% python3 -q
>>> import numpy as np
>>> np.set_printoptions(precision=3, suppress=True, linewidth=200)
>>> tidy = lambda a: np.round(a, 3) + 0
>>> W0 = np.array([[2, 3, -2, 4], [-1, -2, -1, 5], [-4, 0, -4, 2]])
>>> W0
array([[ 2,  3, -2,  4],
       [-1, -2, -1,  5],
       [-4,  0, -4,  2]])
>>> A2 = W0 / np.linalg.norm(W0, axis=1, keepdims=True)
>>> C2 = A2 @ A2.T
>>> (np.abs(C2) > 0.9).astype(int)
array([[1, 0, 0],
       [0, 1, 0],
       [0, 0, 1]])
>>> rng = np.random.default_rng(761389)
>>> A2 = W0 + rng.integers(-2, 3, (3, 1)) @ rng.integers(-2, 3, (1, 4))
>>> A2
array([[ 2,  7,  0,  8],
       [-1, -4, -2,  3],
       [-4,  2, -3,  4]])
>>> np.abs(A2 - W0).sum(axis=1)
array([10,  5,  5])
>>> np.linalg.matrix_rank(A2 - W0, tol=1e-8)
np.int64(1)
>>> C2 = A2.T @ A2
>>> C2
array([[ 21,  10,  14,  -3],
       [ 10,  69,   2,  52],
       [ 14,   2,  13, -18],
       [ -3,  52, -18,  89]])
>>> tidy(np.linalg.eigvalsh(C2)[::-1])
array([133.345,  44.574,  14.081,   0.   ])
>>> (A2 @ A2.T).shape
(3, 3)
>>> np.diag(C2)
array([21, 69, 13, 89])
>>> A = 0.2 ** np.abs(np.subtract.outer(np.arange(3), np.arange(3)))
>>> tidy(A)
array([[1.  , 0.2 , 0.04],
       [0.2 , 1.  , 0.2 ],
       [0.04, 0.2 , 1.  ]])
>>> ang = np.radians(45)
>>> R = np.eye(3)
>>> R[0, 0] = R[1, 1] = np.cos(ang)
>>> R[0, 1], R[1, 0] = -np.sin(ang), np.sin(ang)
>>> tidy(R)
array([[ 0.707, -0.707,  0.   ],
       [ 0.707,  0.707,  0.   ],
       [ 0.   ,  0.   ,  1.   ]])
>>> A2 = A @ R.T
>>> tidy(np.linalg.det(R)), tidy(np.trace(R))
(np.float64(1.0), np.float64(2.414))
>>> tidy(np.linalg.svd(A, compute_uv=False)), tidy(np.linalg.svd(A2, compute_uv=False))
(array([1.304, 0.96 , 0.736]), array([1.304, 0.96 , 0.736]))
>>> tidy(np.abs(A2 - A).max(axis=0))
array([0.766, 0.649, 0.   ])
>>> tidy(A2)
array([[ 0.566,  0.849,  0.04 ],
       [-0.566,  0.849,  0.2  ],
       [-0.113,  0.17 ,  1.   ]])
>>> np.allclose(A @ A.T, A2 @ A2.T)
True
>>> ev, V = np.linalg.eig(A)
>>> tidy(np.prod(ev))
np.float64(0.922)
>>> tidy(np.sort(np.linalg.eigvals(A @ A)))
array([0.542, 0.922, 1.699])
>>> F = np.loadtxt("block6.csv", delimiter=",")
>>> F
array([[-0.513,  1.436, -0.024,  2.583],
       [-1.94 ,  0.956,  0.835,  1.904],
       [ 0.711, -2.521,  0.131,  1.457],
       [-0.866, -1.931, -1.789, -1.15 ],
       [ 2.776,  1.119, -0.064,  0.193],
       [ 1.457,  1.467,  1.974,  0.911],
       [-0.234,  1.095, -1.444,  2.379],
       [-0.148,  1.37 , -0.439,  2.629],
       [ 1.764, -1.467, -0.146, -1.927],
       [-0.019, -2.691,  0.556,  1.203],
       [ 2.109, -1.486, -1.439, -0.521],
       [-1.547,  0.932, -0.666, -2.301],
       [-2.182, -1.463, -0.342, -1.409],
       [ 1.852,  0.459,  0.485, -2.264],
       [ 0.981, -0.339, -0.316,  2.797],
       [ 0.878,  2.487, -0.383,  1.378],
       [-0.045,  2.341,  1.025, -1.57 ],
       [-2.461, -0.682, -1.213, -1.004],
       [ 0.347, -1.611, -2.076, -1.406],
       [ 0.639, -1.119,  2.278,  1.466],
       [ 1.004, -1.86 ,  1.047, -1.853],
       [-1.418,  2.049,  1.621, -0.4  ],
       [ 0.293,  0.248,  2.868, -0.792],
       [-2.509, -0.006,  0.989,  1.313],
       [ 2.01 ,  0.829,  0.856,  1.881],
       [-1.73 , -0.832,  1.346,  1.872],
       [-1.439,  0.893,  1.273, -2.124]])
>>> tidy(F.sum(axis=0))
array([-0.23 , -0.327,  6.943,  5.245])
>>> np.abs(F).max()
np.float64(2.868)
>>> F.shape
(27, 4)
>>> tidy(np.linalg.norm(F))
np.float64(15.588)
>>> np.unravel_index(np.abs(F).argmax(), F.shape)
(np.int64(22), np.int64(2))
